% ipython --no-banner

In [1]: import numpy as np

In [2]: np.set_printoptions(precision=2, suppress=True, linewidth=200)

In [3]: rd = lambda a: np.round(a, 2) + 0

In [4]: data = np.load("dump.npy")

In [5]: data
Out[5]: 
array([[ 0,  0,  0,  0,  0,  0,  0,  0,  0,  0,  0,  0,  0,  0],
       [ 0,  0,  0,  0,  0,  1,  0,  0,  0,  0,  0,  0,  0,  0],
       [ 0,  0, -1,  0,  0,  0,  0,  0,  0,  0,  0,  0,  0,  0],
       [ 0,  0,  0,  0,  0,  0,  0,  0,  0,  0,  0,  0,  0,  0],
       [ 0,  0,  0,  0,  0,  0,  0,  0,  0,  0,  0,  0,  0,  2],
       [ 0,  0,  0,  0,  0,  0,  0,  0,  0, -1,  0,  0,  0,  0],
       [ 0,  0,  0, -2,  0,  0,  0,  0,  0,  0,  0,  0,  0,  0],
       [ 0,  0,  0,  0,  0,  0,  0,  0,  0,  0,  1,  0,  0,  0],
       [ 0,  3,  0,  0,  0,  0,  0,  0,  0,  0,  0,  0,  0,  0],
       [ 0,  0,  0,  0,  0,  0,  0,  1,  0,  0,  0,  0,  0,  0],
       [ 0,  0,  0,  0,  0,  0, -2,  0,  0,  0,  0,  0,  0,  0],
       [ 3,  0,  0,  0,  0,  0,  0,  0,  0,  0,  0,  0,  0,  0],
       [ 0,  0,  0,  0,  0,  0,  0,  0,  0,  0,  0,  0, -3,  0],
       [ 0,  0,  0,  0,  0,  0,  0,  0,  3,  0,  0,  0,  0,  0]])

In [6]: np.abs(np.diag(np.linalg.qr(data)[1])) > 1e-9
Out[6]: array([ True,  True,  True,  True, False,  True,  True,  True,  True,  True,  True, False,  True, False])

In [7]: np.linalg.lstsq(data[:-1].T, data[-1])[2]
Out[7]: np.int32(11)

In [8]: rd(np.linalg.det(data))
Out[8]: np.float64(0.0)

In [9]: np.allclose(data @ data.T, data.T @ data)
Out[9]: False

In [10]: rd(np.linalg.norm(data, axis=0))
Out[10]: array([3., 3., 1., 2., 0., 1., 2., 1., 3., 1., 1., 0., 3., 2.])

In [11]: left, sig, Vh = np.linalg.svd(data)

In [12]: evecs = Vh[:(sig > 1e-8).sum()]

In [13]: rng = np.random.default_rng(1432)

In [14]: x = data[4] + -2 * data[3] + rng.integers(2) * np.eye(14)[7]

In [15]: x
Out[15]: array([0., 0., 0., 0., 0., 0., 0., 0., 0., 0., 0., 0., 0., 2.])

In [16]: np.allclose(evecs.T @ evecs @ x, x)
Out[16]: True

In [17]: r = np.linalg.matrix_rank(data)

In [18]: r
Out[18]: np.int64(12)

In [19]: null = np.linalg.svd(data)[2][r:].T

In [20]: [int(np.linalg.matrix_rank(data[:i])) for i in range(1, len(data) + 1)]
Out[20]: [0, 1, 2, 2, 3, 4, 5, 6, 7, 8, 9, 10, 11, 12]

In [21]: m1 = np.load("mat.npy")

In [22]: m1
Out[22]: 
array([[ 14,   7,  21, -14, -14,   0],
       [ -4,  -2,  -6,   4,   4,   0],
       [  0,   0,   0,   0,   0,   0],
       [ -8,  -4, -12,   8,   8,   0],
       [ 14,   7,  21, -14, -14,   0],
       [-10,  -5, -15,  10,  10,   0],
       [-12,  -6, -18,  12,  12,   0],
       [ 12,   6,  18, -12, -12,   0],
       [-18,  -9, -27,  18,  18,   0]])

In [23]: # rank 1

In [24]: left, sig, Vh = np.linalg.svd(m1)

In [25]: evecs = Vh[:(sig > 1e-8).sum()]

In [26]: x = m1[2] + -3 * m1[0] + rng.integers(2) * np.eye(6)[2]

In [27]: x
Out[27]: array([-42., -21., -62.,  42.,  42.,   0.])

In [28]: rd(evecs.T @ evecs)
Out[28]: 
array([[ 0.18,  0.09,  0.27, -0.18, -0.18,  0.  ],
       [ 0.09,  0.05,  0.14, -0.09, -0.09,  0.  ],
       [ 0.27,  0.14,  0.41, -0.27, -0.27,  0.  ],
       [-0.18, -0.09, -0.27,  0.18,  0.18,  0.  ],
       [-0.18, -0.09, -0.27,  0.18,  0.18,  0.  ],
       [ 0.  ,  0.  ,  0.  ,  0.  ,  0.  ,  0.  ]])

In [29]: left, sig, Vh = np.linalg.svd(m1)

In [30]: rd(sig)
Out[30]: array([80.7,  0. ,  0. ,  0. ,  0. ,  0. ])

In [31]: Y = left[:, :1] @ np.diag(sig[:1]) @ Vh[:1]

In [32]: np.linalg.matrix_rank(Y)
Out[32]: np.int64(1)

In [33]: r = np.linalg.matrix_rank(m1)

In [34]: r
Out[34]: np.int64(1)

In [35]: null = np.linalg.svd(m1)[2][r:].T

In [36]: null.shape
Out[36]: (6, 5)

In [37]: [int(np.linalg.matrix_rank(m1[:, :j + 1])) for j in range(6)]
Out[37]: [1, 1, 1, 1, 1, 1]

In [38]: rd(null @ null.T)
Out[38]: 
array([[ 0.82, -0.09, -0.27,  0.18,  0.18,  0.  ],
       [-0.09,  0.95, -0.14,  0.09,  0.09,  0.  ],
       [-0.27, -0.14,  0.59,  0.27,  0.27,  0.  ],
       [ 0.18,  0.09,  0.27,  0.82, -0.18,  0.  ],
       [ 0.18,  0.09,  0.27, -0.18,  0.82,  0.  ],
       [ 0.  ,  0.  ,  0.  ,  0.  ,  0.  ,  1.  ]])

In [39]: [int(np.linalg.matrix_rank(m1[:i])) for i in range(1, len(m1) + 1)]
Out[39]: [1, 1, 1, 1, 1, 1, 1, 1, 1]

In [40]: np.allclose(m1 @ null, 0)
Out[40]: True
